$ python -q
>>> import numpy as np
>>> np.set_printoptions(suppress=True, linewidth=140)
>>> X = np.load("m.npy")
>>> X
array([[  0.7 ,  -0.75,  -1.04],
       [ -0.35,   0.82,   1.6 ],
       [ -1.32,   0.95,   2.67],
       [ -0.53,   0.65,   1.62],
       [  0.44,   0.13,  -0.49],
       [ -2.4 ,   1.11,   3.69],
       [  0.87,  -1.34,  -1.81],
       [  2.57,  -0.04,  -3.25],
       [ -1.4 ,  -2.43,  -0.51],
       [ -1.36,   1.76,   3.12],
       [  2.73,  -1.51,  -4.5 ],
       [ -0.77,  -0.42,   0.55],
       [  0.09,  -0.54,  -0.74],
       [ -0.85,   0.56,   1.63],
       [  3.3 ,  -2.22,  -5.34],
       [  4.26,  -5.45, -10.42],
       [  1.14,  -3.71,  -4.02],
       [ -0.46,  -1.29,  -1.  ],
       [ -1.41,   1.03,   2.92],
       [  0.57,   0.17,  -0.94],
       [  0.14,   1.11,   1.16],
       [  1.72,  -3.73,  -5.36],
       [  0.48,  -1.61,  -1.48],
       [  3.77,  -4.23,  -8.28],
       [ -1.98,  -0.36,   2.05],
       [ -2.67,   3.56,   5.69],
       [  0.61,  -2.35,  -2.43],
       [  1.64,   1.49,  -1.3 ],
       [  1.35,  -2.73,  -3.62],
       [  0.99,  -2.56,  -2.86],
       [  1.36,  -0.23,  -2.09]])
>>> cen = X - X.mean(axis=0)
>>> U, sv, Vt = np.linalg.svd(cen, full_matrices=False)
>>> np.round(sv ** 2 / (sv ** 2).sum(), 2) + 0
array([0.94, 0.06, 0.  ])
>>> np.abs(U[:, 0]).argmax()
np.int64(15)
>>> sv.round(2)
array([23.38,  5.87,  1.08])
>>> np.round(Vt[0] * np.sign(Vt[0, np.abs(Vt[0]).argmax()]), 2)
array([-0.38,  0.42,  0.82])
>>> np.round(cen.mean(axis=0), 2) + 0
array([0., 0., 0.])
>>> cen = (X - X.mean(axis=0)) / X.std(axis=0)
>>> np.round(cen.std(axis=0), 2)
array([1., 1., 1.])
>>> b = np.linalg.lstsq(np.delete(cen, 0, axis=1), cen[:, 0])[0]
>>> np.abs(b).argmax()
np.int64(1)
>>> b.round(2)
array([ 0.68, -1.54])
>>> C2 = np.cov(X, rowvar=False)
>>> np.argsort(-X.std(axis=0).round(6), kind="stable")
array([2, 1, 0])
>>> np.round(np.corrcoef(X.T), 2)
array([[ 1.  , -0.69, -0.94],
       [-0.69,  1.  ,  0.89],
       [-0.94,  0.89,  1.  ]])
>>> np.median(X, axis=0)
array([ 0.48, -0.42, -1.  ])
>>> C2.round(2)
array([[ 3.06, -2.4 , -5.76],
       [-2.4 ,  4.01,  6.24],
       [-5.76,  6.24, 12.34]])
>>> A = np.loadtxt("mat.csv", delimiter=",")
>>> A
array([[-4., -4.,  0.,  0.],
       [-3., -3.,  0.,  0.],
       [ 0.,  0., -4., -4.],
       [ 0.,  0., -3., -3.]])
>>> rank = np.linalg.matrix_rank(A)
>>> rank
np.int64(2)
>>> N = np.linalg.svd(A)[2][rank:].T
>>> [int(np.linalg.matrix_rank(A[:i])) for i in range(1, len(A) + 1)]
[1, 1, 2, 2]
>>> np.linalg.matrix_rank(A.T @ A), np.linalg.matrix_rank(A @ A.T)
(np.int64(2), np.int64(2))
>>> np.round(N @ N.T, 2)
array([[ 0.5, -0.5,  0. ,  0. ],
       [-0.5,  0.5,  0. ,  0. ],
       [ 0. ,  0. ,  0.5, -0.5],
       [ 0. ,  0. , -0.5,  0.5]])
>>> np.allclose(A @ N, 0)
True
>>> N.shape
(4, 2)
